>>> import numpy as np
>>> np.set_printoptions(precision=2, suppress=True, linewidth=120, legacy="1.25")
>>> Q, _ = np.linalg.qr(np.array([[0.3, -1.0], [0.6, -0.6], [-1.7, -1.5]]))
>>> W0 = Q @ Q.T
>>> W0
array([[ 0.57,  0.49,  0.1 ],
       [ 0.49,  0.46, -0.11],
       [ 0.1 , -0.11,  0.98]])
>>> w, vecs = np.linalg.eigh(W0)
>>> vec = np.array([2, 0, -1])
>>> vecs * np.maximum(w, 0) @ vecs.T
array([[ 0.57,  0.49,  0.1 ],
       [ 0.49,  0.46, -0.11],
       [ 0.1 , -0.11,  0.98]])
>>> round(np.abs(W0).sum(axis=1).max(), 2), np.abs(w).max()
(1.18, 1.0)
>>> C2 = W0.T @ W0
>>> np.round(np.trace(C2), 2), round((W0 ** 2).sum(), 2)
(2.0, 2.0)
>>> U, sig, VT = np.linalg.svd(W0)
>>> sig.round(2) + 0
array([1., 1., 0.])
>>> A2 = U[:, :2] @ np.diag(sig[:2]) @ VT[:2]
>>> print(round(np.abs(W0 - A2).max(), 2))
0.0
>>> rng = np.random.default_rng(7485)
>>> A2 = W0 + rng.integers(-2, 3, (3, 2)) @ rng.integers(-2, 3, (2, 3))
>>> A2
array([[-3.43, -3.51, -3.9 ],
       [-0.51,  2.46,  1.89],
       [ 2.1 ,  7.89,  8.98]])
>>> print(np.round(np.linalg.svd(A2 - W0, compute_uv=False), 2) + 0)
[13.39  3.1   0.  ]
>>> print(A2 - W0)
[[-4. -4. -4.]
 [-1.  2.  2.]
 [ 2.  8.  8.]]
>>> np.linalg.matrix_rank(A2 - W0, tol=1e-8)
2
